% python3 -q
>>> import numpy as np
>>> import numpy.linalg as la
>>> np.set_printoptions(suppress=True, linewidth=100)
>>> tidy = lambda a: np.round(a, 2) + 0
>>> W0 = np.loadtxt("block9.csv", delimiter=",")
>>> W0
array([[-3.,  3., -3.],
       [-2.,  1.,  0.],
       [ 0.,  2.,  0.],
       [ 3.,  2.,  0.],
       [ 6., -1.,  2.],
       [ 3., -2.,  1.],
       [ 1., -5., -2.],
       [ 2., -8., -1.],
       [ 3., -7., -4.],
       [ 1., -6., -1.],
       [ 4., -6., -3.],
       [ 7., -4., -1.],
       [ 4., -3., -2.],
       [ 2.,  0.,  1.],
       [ 2., -2.,  2.]])
>>> dist = la.norm(W0[:, None] - W0[None], axis=-1)
>>> np.flatnonzero(dist[9] < dist.mean() / 2)
array([6, 7, 9])
>>> la.matrix_rank(dist ** 2)
np.int64(5)
>>> (dist + 1e9 * np.eye(15)).round(6).argmin(axis=1)
array([ 1,  2,  1, 13,  5, 14,  9,  9, 10,  6,  8, 12, 10,  5,  5])
>>> np.unravel_index(dist.round(6).argmax(), dist.shape)
(np.int64(0), np.int64(11))
>>> print(tidy(dist[:5, :5]))
[[ 0.    3.74  4.36  6.78 11.05]
 [ 3.74  0.    2.24  5.1   8.49]
 [ 4.36  2.24  0.    3.    7.  ]
 [ 6.78  5.1   3.    0.    4.69]
 [11.05  8.49  7.    4.69  0.  ]]
>>> cov = np.cov(W0, rowvar=False)
>>> np.argsort(-W0.std(axis=0).round(6), kind="stable")
array([1, 0, 2])
>>> tidy(cov)
array([[ 7.03, -3.84,  0.73],
       [-3.84, 12.54,  2.61],
       [ 0.73,  2.61,  3.35]])
>>> print(cov.shape)
(3, 3)
>>> tidy(np.corrcoef(W0.T))
array([[ 1.  , -0.41,  0.15],
       [-0.41,  1.  ,  0.4 ],
       [ 0.15,  0.4 ,  1.  ]])
>>> mat = np.load("w.npy")
>>> tidy(mat)
array([[ 0.4 , -0.36, -0.6 , -0.6 ],
       [-0.36,  0.79, -0.36, -0.36],
       [-0.6 , -0.36,  0.4 , -0.6 ],
       [-0.6 , -0.36, -0.6 ,  0.4 ]])
>>> # keeps lengths
>>> ev, evecs = la.eigh(mat)
>>> tidy(evecs.T @ mat @ evecs)
array([[-1.,  0.,  0.,  0.],
       [ 0.,  1.,  0.,  0.],
       [ 0.,  0.,  1.,  0.],
       [ 0.,  0.,  0.,  1.]])
>>> tidy(evecs @ np.diag(ev) @ evecs.T)
array([[ 0.4 , -0.36, -0.6 , -0.6 ],
       [-0.36,  0.79, -0.36, -0.36],
       [-0.6 , -0.36,  0.4 , -0.6 ],
       [-0.6 , -0.36, -0.6 ,  0.4 ]])
>>> ev, evecs = la.eig(mat)
>>> tidy(np.sort(la.eigvals(mat @ mat)))
array([1., 1., 1., 1.])
>>> tidy(mat @ evecs[:, 0] - ev[0] * evecs[:, 0])
array([0., 0., 0., 0.])
>>> tidy(np.sort(la.eigvals(la.inv(mat))))
array([-1.,  1.,  1.,  1.])
>>> tidy(la.pinv(mat))
array([[ 0.4 , -0.36, -0.6 , -0.6 ],
       [-0.36,  0.79, -0.36, -0.36],
       [-0.6 , -0.36,  0.4 , -0.6 ],
       [-0.6 , -0.36, -0.6 ,  0.4 ]])
>>> tidy(la.norm(mat, axis=0))
array([1., 1., 1., 1.])
>>> print(tidy(la.svd(mat, compute_uv=False)))
[1. 1. 1. 1.]
>>> tidy(mat.T @ mat)
array([[1., 0., 0., 0.],
       [0., 1., 0., 0.],
       [0., 0., 1., 0.],
       [0., 0., 0., 1.]])
>>> print(tidy(mat @ mat.T))
[[1. 0. 0. 0.]
 [0. 1. 0. 0.]
 [0. 0. 1. 0.]
 [0. 0. 0. 1.]]
>>> U, s, Vh = la.svd(mat, full_matrices=False)
>>> np.sqrt((s ** 2).sum()), tidy(la.norm(mat))
(np.float64(2.0), np.float64(2.0))
>>> np.cumsum(s ** 2) / np.sum(s ** 2)
array([0.25, 0.5 , 0.75, 1.  ])
>>> np.allclose(U * s @ Vh, mat)
True
>>> tidy(Vh @ Vh.T)
array([[1., 0., 0., 0.],
       [0., 1., 0., 0.],
       [0., 0., 1., 0.],
       [0., 0., 0., 1.]])
>>> M = np.load("dump.npy")
>>> M
array([[3., 1., 1.],
       [1., 3., 1.],
       [1., 1., 3.]])
>>> print(tidy(la.norm(M[2], 1)), tidy(la.norm(M[2], np.inf)))
5.0 3.0
>>> tidy(la.norm(M, 2))
np.float64(5.0)
>>> M[2] @ M[1]
np.float64(7.0)
>>> print(la.norm(M, axis=1).argmax())
0
>>> ev, evecs = la.eig(M)
>>> tidy(M @ evecs[:, 0] - ev[0] * evecs[:, 0])
array([0., 0., 0.])
>>> tidy(np.sort(la.eigvals(M @ M)))
array([ 4.,  4., 25.])
>>> tidy(np.prod(ev))
np.float64(20.0)
>>> np.kron(np.eye(2, dtype=int), M)
array([[3., 1., 1., 0., 0., 0.],
       [1., 3., 1., 0., 0., 0.],
       [1., 1., 3., 0., 0., 0.],
       [0., 0., 0., 3., 1., 1.],
       [0., 0., 0., 1., 3., 1.],
       [0., 0., 0., 1., 1., 3.]])
>>> tidy(la.eigvals(M).sum().real)
np.float64(9.0)
>>> np.einsum("ij,ji->", M, M)
np.float64(33.0)
>>> tidy(la.det(M.T))
np.float64(20.0)
>>> J = np.loadtxt("x.csv", delimiter=",")
>>> tidy(J)
array([[ 1.28,  2.23,  1.55],
       [ 0.46,  1.5 , -2.55],
       [ 2.67, -1.33, -0.3 ]])
>>> print(tidy(np.kron(np.eye(2, dtype=int), J)))
[[ 1.28  2.23  1.55  0.    0.    0.  ]
 [ 0.46  1.5  -2.55  0.    0.    0.  ]
 [ 2.67 -1.33 -0.3   0.    0.    0.  ]
 [ 0.    0.    0.    1.28  2.23  1.55]
 [ 0.    0.    0.    0.46  1.5  -2.55]
 [ 0.    0.    0.    2.67 -1.33 -0.3 ]]
>>> print(tidy(la.det(J[::-1])))
27.0
>>> print(tidy(la.eigvals(J)))
[-3.  +0.j    2.74+1.21j  2.74-1.21j]
>>> print(tidy(np.einsum("ij,ji->", J, J)))
21.11
>>> out = J / la.norm(J, axis=1, keepdims=True)
>>> cov = out @ out.T
>>> np.argwhere(np.triu(np.abs(cov) > 0.95, 1))
array([], shape=(0, 2), dtype=int64)
>>> (cov - 2 * np.eye(3)).round(6).argmax(axis=1)
array([1, 0, 0])
>>> tidy(np.trace(J))
np.float64(2.49)
>>> tidy(J @ J)
array([[ 6.81,  4.15, -4.18],
       [-5.53,  6.69, -2.37],
       [ 2.01,  4.36,  7.61]])
>>> J.inv()
Traceback (most recent call last):
  File "<python-input-63>", line 1, in <module>
    J.inv()
    ^^^^^
AttributeError: 'numpy.ndarray' object has no attribute 'inv'
>>> print(tidy((J - J.T) / 2))
[[ 0.    0.88 -0.56]
 [-0.88  0.   -0.61]
 [ 0.56  0.61  0.  ]]
>>> s = 3 * 0.9 ** np.arange(3)
>>> O, _ = la.qr(np.array([[-2.8, 0.6, -1.1], [0.7, 1.9, 0.1], [-0.5, 0.6, -1.2]]))
>>> rng = np.random.default_rng(788)
>>> F = rng.normal(size=(10, 3)) * s @ O
>>> print(tidy(F))
[[ 7.56 -0.2   0.32]
 [ 3.39 -2.61 -2.44]
 [-1.87 -3.87  3.29]
 [-0.48  2.87  5.93]
 [-3.04 -2.82 -1.05]
 [-1.32  1.9   1.99]
 [-0.32 -4.02  5.21]
 [ 3.71 -0.25 -0.98]
 [-1.71  0.01 -0.06]
 [-1.83  0.61  1.81]]
>>> O, R = la.qr(F)
>>> tidy(np.abs(np.diag(R)))
array([10.17,  7.63,  9.13])
>>> tidy(abs(R[0, 0])), tidy(la.norm(F[:, 0]))
(np.float64(10.17), np.float64(10.17))
>>> np.trace(O @ O.T)
np.float64(3.0)
>>> print(O.shape, R.shape)
(10, 3) (3, 3)
>>> Ac = F - F.mean(axis=0)
>>> evecs = la.svd(Ac)[2][:1]
>>> out = Ac - Ac @ evecs.T @ evecs
>>> print(tidy((Ac @ evecs.T).std(axis=0)))
[3.44]
>>> print(tidy(out.std(axis=0)))
[1.15 2.26 1.97]
>>> tidy(np.cov(Ac @ evecs.T, rowvar=False))
np.float64(13.15)
>>> Ac = (F - F.mean(axis=0)) / F.std(axis=0)
>>> tidy(Ac.std(axis=0))
array([1., 1., 1.])
>>> np.argwhere(np.abs(Ac) > 2)
array([[0, 0]])
>>> c = la.lstsq(np.delete(Ac, 2, axis=1), Ac[:, 2])[0]
>>> print(tidy(c))
[-0.35  0.18]
>>> np.abs(c).argmax()
np.int64(0)
